>>> import numpy as np
>>> import numpy.linalg as la
>>> np.set_printoptions(suppress=True, linewidth=120)
>>> rd = lambda a: np.round(a, 2) + 0
>>> J = np.load("arr.npy")
>>> print(J)
[[1.   0.9  0.81 0.73 0.66]
 [0.9  1.   0.9  0.81 0.73]
 [0.81 0.9  1.   0.9  0.81]
 [0.73 0.81 0.9  1.   0.9 ]
 [0.66 0.73 0.81 0.9  1.  ]]
>>> rng = np.random.default_rng(9466)
>>> idx = rng.permutation(5)
>>> A2 = J[:, idx] * rng.choice([-1, 1], 5)
>>> print(A2)
[[-0.81 -0.73 -0.66  0.9   1.  ]
 [-0.9  -0.81 -0.73  1.    0.9 ]
 [-1.   -0.9  -0.81  0.9   0.81]
 [-0.9  -1.   -0.9   0.81  0.73]
 [-0.81 -0.9  -1.    0.73  0.66]]
>>> Uu, _, vt = la.svd(J.T @ A2)
>>> print(rd(Uu @ vt))
[[ 0.  0.  0.  0.  1.]
 [ 0.  0.  0.  1.  0.]
 [-1.  0.  0.  0.  0.]
 [ 0. -1.  0.  0.  0.]
 [ 0.  0. -1.  0.  0.]]
>>> print(rd(la.lstsq(J, A2)[0]))
[[ 0.  0.  0.  0.  1.]
 [ 0.  0.  0.  1.  0.]
 [-1.  0.  0.  0.  0.]
 [ 0. -1.  0.  0.  0.]
 [ 0.  0. -1.  0.  0.]]
>>> print(idx)
[2 3 4 1 0]
>>> print(rd(np.einsum("ij,ji->", A2, A2)))
-2.03
>>> print(rd(np.poly(A2)))
[ 1.    0.96  1.47 -0.21  0.    0.  ]
>>> print(rd(np.einsum("ii->", A2)))
-0.96
>>> f = np.array([0, -3, 0])
>>> print(np.polyval(f, J[4]))
[-1.98 -2.19 -2.43 -2.7  -3.  ]
>>> print(rd(np.correlate(J[4], J[0], "full")))
[0.44 0.96 1.6  2.37 3.29 2.92 2.43 1.8  1.  ]
>>> Lm = la.cholesky(J)
>>> print(la.eigvalsh(J).min() > 0)
True
>>> print(rd(Lm))
[[1.   0.   0.   0.   0.  ]
 [0.9  0.44 0.   0.   0.  ]
 [0.81 0.39 0.44 0.   0.  ]
 [0.73 0.35 0.39 0.44 0.  ]
 [0.66 0.31 0.35 0.39 0.44]]
>>> print(rd(np.prod(np.diag(Lm)) ** 2), rd(la.det(J)))
0.0 0.0
>>> print([int(la.matrix_rank(la.matrix_power(Lm, p))) for p in range(1, 6)])
[5, 5, 5, 5, 5]
>>> print(rd(Lm @ Lm))
[[1.   0.   0.   0.   0.  ]
 [1.29 0.19 0.   0.   0.  ]
 [1.52 0.34 0.19 0.   0.  ]
 [1.68 0.46 0.34 0.19 0.  ]
 [1.8  0.55 0.46 0.34 0.19]]
>>> print(rd(np.sort(la.eigvals(Lm))))
[0.44 0.44 0.44 0.44 1.  ]
>>> M = np.load("run5.npy")
>>> print(rd(M))
[[ 0.61 -0.09 -0.21 -0.45 -0.51 -0.33]
 [-0.09  0.98 -0.05 -0.1  -0.12 -0.08]
 [-0.21 -0.05  0.89 -0.24 -0.28 -0.18]
 [-0.45 -0.1  -0.24  0.48 -0.59 -0.38]
 [-0.51 -0.12 -0.28 -0.59  0.33 -0.43]
 [-0.33 -0.08 -0.18 -0.38 -0.43  0.72]]
>>> print(rd(la.norm(M[5] - M[4])))
1.41
>>> print(rd(la.norm(M, "nuc")))
6.0
>>> print(rd(la.norm(M[5], 1)), rd(la.norm(M[5], np.inf)))
2.12 0.72
>>> x = np.array([-2, 1, 1, -3, 0, 3])
>>> rhs = M @ x
>>> print(rd(rhs))
[-1.16  1.19  1.45 -2.03  1.1   3.71]
>>> print(rd(la.solve(M, rhs + M[:, 3])))
[-2.  1.  1. -2.  0.  3.]
>>> print(rd(la.solve(M, rhs)))
[-2.  1.  1. -3.  0.  3.]
>>> x = np.array([2, 2, 1, 2, 0, 2])
>>> print(rd(la.det(M)))
-1.0
>>> print(rd(np.abs(la.eigvals(M))))
[1. 1. 1. 1. 1. 1.]
>>> print([p for p in range(1, 25) if np.allclose(la.matrix_power(M, p), np.eye(6))])
[2, 4, 6, 8, 10, 12, 14, 16, 18, 20, 22, 24]
>>> print(rd(la.inv(M)))
[[ 0.61 -0.09 -0.21 -0.45 -0.51 -0.33]
 [-0.09  0.98 -0.05 -0.1  -0.12 -0.08]
 [-0.21 -0.05  0.89 -0.24 -0.28 -0.18]
 [-0.45 -0.1  -0.24  0.48 -0.59 -0.38]
 [-0.51 -0.12 -0.28 -0.59  0.33 -0.43]
 [-0.33 -0.08 -0.18 -0.38 -0.43  0.72]]
